% python3 -q
>>> import numpy as np
>>> from numpy import linalg as LA
>>> np.set_printoptions(suppress=True, linewidth=120)
>>> E = np.load("data.npy")
>>> E.round(3)
array([[0.016, 0.016, 0.016, 0.048, 0.079, 0.079, 0.016],
       [0.016, 0.016, 0.016, 0.048, 0.079, 0.079, 0.016],
       [0.016, 0.016, 0.016, 0.048, 0.079, 0.079, 0.016],
       [0.048, 0.048, 0.048, 0.143, 0.238, 0.238, 0.048],
       [0.079, 0.079, 0.079, 0.238, 0.397, 0.397, 0.079],
       [0.079, 0.079, 0.079, 0.238, 0.397, 0.397, 0.079],
       [0.016, 0.016, 0.016, 0.048, 0.079, 0.079, 0.016]])
>>> # columns 0 and 1 are equal
>>> np.argsort(-LA.norm(E, axis=0).round(6), kind="stable")[:3]
array([4, 5, 3])
>>> LA.cond(E) > 100
np.True_
>>> Uu, sigma, Vt = LA.svd(E)
>>> print(np.argmax(sigma[:-1] / (sigma[1:] + 1e-6)) + 1)
1
>>> sigma.round(3) + 0
array([1., 0., 0., 0., 0., 0., 0.])
>>> B = Uu[:, :1] @ np.diag(sigma[:1]) @ Vt[:1]
>>> round(LA.norm(E - B, 2), 3), round(sigma[1], 3)
(np.float64(0.0), np.float64(0.0))
>>> LA.matrix_rank(E, rtol=0.05)
np.int64(1)
>>> B.round(3)
array([[0.016, 0.016, 0.016, 0.048, 0.079, 0.079, 0.016],
       [0.016, 0.016, 0.016, 0.048, 0.079, 0.079, 0.016],
       [0.016, 0.016, 0.016, 0.048, 0.079, 0.079, 0.016],
       [0.048, 0.048, 0.048, 0.143, 0.238, 0.238, 0.048],
       [0.079, 0.079, 0.079, 0.238, 0.397, 0.397, 0.079],
       [0.079, 0.079, 0.079, 0.238, 0.397, 0.397, 0.079],
       [0.016, 0.016, 0.016, 0.048, 0.079, 0.079, 0.016]])
>>> data = np.load("x.npy")
>>> data
array([[-5,  2,  4,  3, -1, -5, -4],
       [ 0,  7,  9,  8,  4,  0,  1],
       [ 4, 11, 13, 12,  8,  4,  5],
       [ 0,  7,  9,  8,  4,  0,  1]])
>>> def softmax(z):
...     e = np.exp(z - z.max(axis=-1, keepdims=True))
...     return e / e.sum(axis=-1, keepdims=True)
... 
>>> np.round(softmax(10 * data[2]), 3) + 0
array([0., 0., 1., 0., 0., 0., 0.])
>>> np.round(softmax(data).sum(axis=1), 3)
array([1., 1., 1., 1.])
>>> np.round(softmax(data[2] + 2), 3) + 0
array([0.   , 0.09 , 0.662, 0.244, 0.004, 0.   , 0.   ])
>>> att = data @ data.T / np.sqrt(7)
>>> print(np.round(softmax(att + np.triu(np.full(att.shape, -np.inf), 1)), 3) + 0)
[[1. 0. 0. 0.]
 [0. 1. 0. 0.]
 [0. 0. 1. 0.]
 [0. 0. 1. 0.]]
>>> print(softmax(att)[2] @ data)
[ 4. 11. 13. 12.  8.  4.  5.]
>>> print(np.round(softmax(att), 3) + 0)
[[1. 0. 0. 0.]
 [0. 0. 1. 0.]
 [0. 0. 1. 0.]
 [0. 0. 1. 0.]]
>>> Uu, sigma, Vt = LA.svd(data)
>>> np.argmax(sigma[:-1] / (sigma[1:] + 1e-6)) + 1
np.int64(2)
>>> sigma.round(3) + 0
array([31.075, 10.361,  0.   ,  0.   ])
>>> B = Uu[:, :2] @ np.diag(sigma[:2]) @ Vt[:2]
>>> LA.matrix_rank(B)
np.int64(2)
>>> round(LA.norm(data - B, 2), 3), round(sigma[2], 3)
(np.float64(0.0), np.float64(0.0))
>>> B = data / LA.norm(data, axis=1, keepdims=True)
>>> cov = B @ B.T
>>> cov[0].round(3)
array([1.   , 0.464, 0.182, 0.464])
>>> round(float(np.degrees(np.arccos(np.clip(cov[0, 1], -1, 1)))), 3)
62.372
>>> (cov - 2 * np.eye(4)).round(6).argmax(axis=1)
array([1, 3, 1, 1])
>>> F = np.load("out11.npy")
>>> print(F)
[[-4 -6  0  0]
 [-9  8  0  0]
 [ 0  0 -4 -6]
 [ 0  0 -9  8]]
>>> # splits into 2 blocks
>>> u = np.array([1, -1, 0, 2])
>>> B = F + np.outer(u, np.eye(4)[2])
>>> LA.matrix_rank(B - F)
np.int64(1)
>>> B
array([[-4., -6.,  1.,  0.],
       [-9.,  8., -1.,  0.],
       [ 0.,  0., -4., -6.],
       [ 0.,  0., -7.,  8.]])
>>> W0 = np.array([[1, 0, 0, 0, 0, 0],
...     [1, 1, 0, 0, 0, 0],
...     [3, 0, 1, 0, 0, 0],
...     [2, 0, 2, 1, 0, 0],
...     [1, 3, 0, 1, 1, 0],
...     [3, 3, 2, 3, 0, 1]])
>>> print(W0)
[[1 0 0 0 0 0]
 [1 1 0 0 0 0]
 [3 0 1 0 0 0]
 [2 0 2 1 0 0]
 [1 3 0 1 1 0]
 [3 3 2 3 0 1]]
>>> B = LA.inv(W0)
>>> round(LA.det(W0) * LA.det(B), 3)
np.float64(1.0)
>>> np.round(LA.slogdet(W0)[0], 3)
np.float64(1.0)
>>> np.round(LA.inv(B), 3) + 0
array([[1., 0., 0., 0., 0., 0.],
       [1., 1., 0., 0., 0., 0.],
       [3., 0., 1., 0., 0., 0.],
       [2., 0., 2., 1., 0., 0.],
       [1., 3., 0., 1., 1., 0.],
       [3., 3., 2., 3., 0., 1.]])
>>> np.round(W0 @ B, 3) + 0
array([[1., 0., 0., 0., 0., 0.],
       [0., 1., 0., 0., 0., 0.],
       [0., 0., 1., 0., 0., 0.],
       [0., 0., 0., 1., 0., 0.],
       [0., 0., 0., 0., 1., 0.],
       [0., 0., 0., 0., 0., 1.]])
>>> B.round(3) + 0
array([[ 1.,  0.,  0.,  0.,  0.,  0.],
       [-1.,  1.,  0.,  0.,  0.,  0.],
       [-3.,  0.,  1.,  0.,  0.,  0.],
       [ 4.,  0., -2.,  1.,  0.,  0.],
       [-2., -3.,  2., -1.,  1.,  0.],
       [-6., -3.,  4., -3.,  0.,  1.]])
>>> cov = W0.T @ W0
>>> np.round(LA.eigvalsh(cov)[::-1], 3)
array([50.947, 10.868,  3.452,  0.632,  0.092,  0.009])
>>> cov
array([[25, 13, 13, 12,  1,  3],
       [13, 19,  6, 12,  3,  3],
       [13,  6,  9,  8,  0,  2],
       [12, 12,  8, 11,  1,  3],
       [ 1,  3,  0,  1,  1,  0],
       [ 3,  3,  2,  3,  0,  1]])
>>> np.round(LA.svd(W0, compute_uv=False) ** 2, 3)
array([50.947, 10.868,  3.452,  0.632,  0.092,  0.009])
